$ python3 -q
>>> import numpy as np
>>> import numpy.linalg as la
>>> np.set_printoptions(suppress=True, linewidth=200)
>>> W0 = np.array([[1, 0, 0, 0, 0],
...     [-3, 1, 0, 0, 0],
...     [1, 3, 1, 0, 0],
...     [-3, 2, 3, 1, 0],
...     [1, -2, 2, 2, 1]])
>>> blk = np.stack([W0, 2 * W0, W0[::-1]])
>>> print(np.round(la.det(blk), 2))
[ 1. 32.  1.]
>>> print(blk.shape)
(3, 5, 5)
>>> la.matrix_rank(blk.reshape(3, -1))
np.int64(2)
>>> rng = np.random.default_rng(97)
>>> idx = rng.permutation(5)
>>> M2 = W0[:, idx] * rng.choice([-1, 1], 5)
>>> M2
array([[ 0,  0,  1,  0,  0],
       [ 1,  0, -3,  0,  0],
       [ 3,  0,  1,  0,  1],
       [ 2,  1, -3,  0,  3],
       [-2,  2,  1,  1,  2]])
>>> U, _, vt = la.svd(W0.T @ M2)
>>> np.round(la.lstsq(W0, M2)[0], 2) + 0
array([[0., 0., 1., 0., 0.],
       [1., 0., 0., 0., 0.],
       [0., 0., 0., 0., 1.],
       [0., 1., 0., 0., 0.],
       [0., 0., 0., 1., 0.]])
>>> print(la.cond(W0) > 100)
True
>>> [round(float(x), 2) for x in la.svd(W0, compute_uv=False)[:3]]
[5.61, 3.99, 3.36]
>>> print(np.round(np.abs(la.svd(W0)[2][-1]), 2))
[0.02 0.07 0.25 0.66 0.71]
>>> u = np.array([0, -3, -2, 0, -2])
>>> M2 = W0 + np.outer(u, np.eye(5)[3])
>>> la.matrix_rank(M2 - W0)
np.int64(1)
>>> m1 = np.load("a.npy")
>>> print(m1)
[[ 6 -9  9 -6  9 -9]
 [ 9  0 -6 -9  0  6]
 [ 3  3  3 -3 -3 -3]
 [ 6 -9  9  0  0  0]
 [ 9  0 -6  0  0  0]
 [ 3  3  3  0  0  0]]
>>> idx = rng.permutation(6)
>>> idx
array([1, 2, 3, 0, 4, 5])
>>> M2 = m1[idx][:, idx]
>>> np.allclose(M2, m1)
False
>>> print(M2)
[[ 0 -6 -9  9  0  6]
 [ 3  3 -3  3 -3 -3]
 [-9  9  0  6  0  0]
 [-9  9 -6  6  9 -9]
 [ 0 -6  0  9  0  0]
 [ 3  3  0  3  0  0]]
>>> print(np.round(np.sort(np.abs(la.eigvals(M2))), 2))
[8.67 8.67 9.34 9.34 9.34 9.34]
>>> np.trace(M2)
np.int64(9)
>>> q, V = la.qr(M2[:, :4])[0], la.qr(M2[:, 4:])[0]
>>> sv = la.svd(q.T @ V, compute_uv=False)
>>> np.round(la.norm(q @ q.T - V @ V.T, 2), 2)
np.float64(1.0)
>>> (sv > 0.9).sum()
np.int64(0)
>>> sv.round(2)
array([0.79, 0.71])
>>> q, R = la.qr(m1)
>>> np.round(np.abs(np.diag(R)), 2)
array([15.87, 12.16, 11.08,  7.94,  6.08,  5.54])
>>> print(np.allclose(R.T @ R, m1.T @ m1))
True
>>> R.round(2) + 0
array([[-15.87,   5.67,  -1.13,   7.94,  -2.83,   0.57],
       [  0.  , -12.16,  11.31,   0.  ,   6.08,  -5.66],
       [  0.  ,   0.  , -11.08,   0.  ,   0.  ,   5.54],
       [  0.  ,   0.  ,   0.  ,  -7.94,   2.83,  -0.57],
       [  0.  ,   0.  ,   0.  ,   0.  ,  -6.08,   5.66],
       [  0.  ,   0.  ,   0.  ,   0.  ,   0.  ,   5.54]])
>>> M2 = m1 ** -1
Traceback (most recent call last):
  File "<python-input-38>", line 1, in <module>
    M2 = m1 ** -1
         ~~~^^~~~
ValueError: Integers to negative integer powers are not allowed.
>>> M2 = la.inv(m1)
>>> np.round(la.slogdet(m1)[0], 2)
np.float64(1.0)
>>> np.round(la.inv(M2), 2) + 0
array([[ 6., -9.,  9., -6.,  9., -9.],
       [ 9.,  0., -6., -9.,  0.,  6.],
       [ 3.,  3.,  3., -3., -3., -3.],
       [ 6., -9.,  9.,  0.,  0.,  0.],
       [ 9.,  0., -6.,  0.,  0.,  0.],
       [ 3.,  3.,  3.,  0.,  0.,  0.]])
>>> print(M2.round(2) + 0)
[[ 0.    0.    0.    0.02  0.07  0.07]
 [ 0.    0.    0.   -0.06 -0.01  0.15]
 [ 0.    0.    0.    0.04 -0.06  0.11]
 [-0.02 -0.07 -0.07  0.02  0.07  0.07]
 [ 0.06  0.01 -0.15 -0.06 -0.01  0.15]
 [-0.04  0.06 -0.11  0.04 -0.06  0.11]]
>>> (np.abs(M2) > 1e-9).astype(int)
array([[0, 0, 0, 1, 1, 1],
       [0, 0, 0, 1, 1, 1],
       [0, 0, 0, 1, 1, 1],
       [1, 1, 1, 1, 1, 1],
       [1, 1, 1, 1, 1, 1],
       [1, 1, 1, 1, 1, 1]])
>>> round(float(la.cond(m1)), 2)
7.51
>>> np.round(la.det(m1) * M2, 2) + 0
array([[     0.,      0.,      0.,  13608.,  40824.,  40824.],
       [     0.,      0.,      0., -34020.,  -6804.,  88452.],
       [     0.,      0.,      0.,  20412., -34020.,  61236.],
       [-13608., -40824., -40824.,  13608.,  40824.,  40824.],
       [ 34020.,   6804., -88452., -34020.,  -6804.,  88452.],
       [-20412.,  34020., -61236.,  20412., -34020.,  61236.]])
>>> K = np.loadtxt("x.csv", delimiter=",")
>>> K
array([[0.5, 0. , 0.5],
       [0. , 0.6, 0.4],
       [0. , 0.5, 0.5]])
>>> M2 = m1 + rng.integers(-2, 3, (6, 5)) @ rng.integers(-2, 3, (5, 6))
>>> M2
array([[10, -8, 12, -1, 14, -5],
       [12, 12,  1, -8, -4, 11],
       [-2,  3,  3, -8, -1, -5],
       [ 6, -9,  9, -7,  0, -3],
       [ 4, -5, -9,  1,  5, -3],
       [ 3, -3, -3,  4, -6, -2]])
>>> la.matrix_rank(M2 - m1, tol=1e-8)
np.int64(5)
>>> np.abs(M2 - m1).sum(axis=1)
array([22, 32, 14, 10, 22, 24])
>>> M2 - m1
array([[ 4,  1,  3,  5,  5,  4],
       [ 3, 12,  7,  1, -4,  5],
       [-5,  0,  0, -5,  2, -2],
       [ 0,  0,  0, -7,  0, -3],
       [-5, -5, -3,  1,  5, -3],
       [ 0, -6, -6,  4, -6, -2]])
>>> blk = np.stack([M2, -2 * M2, M2[::-1]])
>>> (blk @ M2.T).shape
(3, 6, 6)
>>> np.einsum("bij,cij->bc", blk, blk)
array([[ 1628, -3256,  -166],
       [-3256,  6512,   332],
       [ -166,   332,  1628]])
>>> la.matrix_rank(blk)
array([6, 6, 6])
>>> blk.shape
(3, 6, 6)
>>> data = np.load("arr.npy")
>>> data
array([[ 1,  0,  0,  0,  0,  0,  0,  0],
       [ 0, -1,  0,  0,  0,  0,  0,  0],
       [ 0,  0,  2,  0,  0,  0,  0,  0],
       [ 0,  0,  0,  1,  0,  0,  0,  0],
       [ 0,  0,  0,  0,  1,  0,  0,  0],
       [ 0,  0,  0,  0,  0,  3,  0,  0],
       [ 0,  0,  0,  0,  0,  0, -1,  0],
       [ 0,  0,  0,  0,  0,  0,  0,  3]])
>>> (data + data.T) / 2
array([[ 1.,  0.,  0.,  0.,  0.,  0.,  0.,  0.],
       [ 0., -1.,  0.,  0.,  0.,  0.,  0.,  0.],
       [ 0.,  0.,  2.,  0.,  0.,  0.,  0.,  0.],
       [ 0.,  0.,  0.,  1.,  0.,  0.,  0.,  0.],
       [ 0.,  0.,  0.,  0.,  1.,  0.,  0.,  0.],
       [ 0.,  0.,  0.,  0.,  0.,  3.,  0.,  0.],
       [ 0.,  0.,  0.,  0.,  0.,  0., -1.,  0.],
       [ 0.,  0.,  0.,  0.,  0.,  0.,  0.,  3.]])
>>> np.trace(data)
np.int64(9)
>>> print(round(float(np.abs(la.eigvals(data)).max()), 2))
3.0
>>> la.matrix_power(data, 3)
array([[ 1,  0,  0,  0,  0,  0,  0,  0],
       [ 0, -1,  0,  0,  0,  0,  0,  0],
       [ 0,  0,  8,  0,  0,  0,  0,  0],
       [ 0,  0,  0,  1,  0,  0,  0,  0],
       [ 0,  0,  0,  0,  1,  0,  0,  0],
       [ 0,  0,  0,  0,  0, 27,  0,  0],
       [ 0,  0,  0,  0,  0,  0, -1,  0],
       [ 0,  0,  0,  0,  0,  0,  0, 27]])
>>> np.allclose(data, data.T)
True
>>> round(la.det(data), 2)
np.float64(18.0)
>>> M2 = np.array([[0, -3, -3, 3, 0],
...     [2, -3, 3, -1, 2],
...     [-2, 1, -1, 0, 0],
...     [-2, 3, -3, 3, -1],
...     [-1, 1, -3, -2, -1],
...     [-1, -1, 1, -2, 3],
...     [0, -1, 3, -3, 0]])
>>> M = M2.T @ M2
>>> print(M)
[[ 14 -14  16  -4   4]
 [-14  31 -17   6 -13]
 [ 16 -17  47 -26  15]
 [ -4   6 -26  36  -9]
 [  4 -13  15  -9  15]]
>>> x0 = np.array([5, 1, 3, 9, 0])
>>> (M @ x0).argmax()
np.int64(3)
>>> print(M @ np.eye(5)[1])
[-14.  31. -17.   6. -13.]
>>> np.sign((M @ x0).round(6))
array([ 1, -1, -1,  1, -1])
>>> la.norm(M @ x0) <= la.norm(M, 2) * la.norm(x0) + 1e-9
np.True_
>>> (M * x0).sum(axis=1)
array([ 68, -36, -30, 232, -29])
>>> print(M * x0)
[[  70  -14   48  -36    0]
 [ -70   31  -51   54    0]
 [  80  -17  141 -234    0]
 [ -20    6  -78  324    0]
 [  20  -13   45  -81    0]]
>>> M @ x0
array([ 68, -36, -30, 232, -29])
>>> M @ (2 * x0)
array([136, -72, -60, 464, -58])
>>> blk = np.stack([M, -2 * M, M[::-1]])
>>> la.matrix_rank(blk.reshape(3, -1))
np.int64(2)
>>> blk.shape
(3, 5, 5)
>>> np.round(la.norm(blk, axis=(1, 2)), 2)
array([ 93.85, 187.69,  93.85])
>>> u, v = M[0], M[4]
>>> u @ v
np.int64(574)
>>> u @ u
np.int64(680)
>>> pr = (u @ v) / (u @ u) * u
>>> round(float(la.norm(u + v) ** 2 + la.norm(u - v) ** 2), 2)
2792.0
>>> np.round(v - pr, 2)
array([-7.82, -1.18,  1.49, -5.62, 11.62])
>>> A = np.load("out15.npy")
>>> A
array([[-15.66,  16.3 , -15.88,  20.25, -10.97,  -9.81,  11.39, -13.51],
       [-67.07,   2.38,  16.14,  40.51, -21.13, -23.89,  16.8 , -10.97],
       [-17.06,  10.  , -29.34,  30.5 ,  17.27,  14.63,  25.07,   7.09],
       [ 51.85, -26.81, -12.03,  11.92,  64.15,  61.62,  -6.97,  57.06],
       [ -0.6 ,  -0.76,  44.12,  39.08, -56.01, -47.96, -47.26, -25.87],
       [-48.24,  36.84, -87.9 , -23.7 ,  44.13,  34.31,  92.55,  -3.22]])
>>> M2 = np.array([[0, 2, 2],
...     [2, 1, 1],
...     [2, 1, 1],
...     [2, 1, 2],
...     [2, 0, 2],
...     [2, 0, 0],
...     [1, 0, 1],
...     [1, 0, 0]])
>>> np.round(np.einsum("ij->j", A), 2)
array([-96.78,  37.95, -84.89, 118.56,  37.44,  28.9 ,  91.58,  10.58])
>>> la.matrix_rank(np.vstack([A, M2.T]))
np.int64(8)
>>> M2 @ A
Traceback (most recent call last):
  File "<python-input-93>", line 1, in <module>
    M2 @ A
    ~~~^~~
ValueError: matmul: Input operand 1 has a mismatch in its core dimension 0, with gufunc signature (n?,k),(k,m?)->(n?,m?) (size 6 is different from 3)
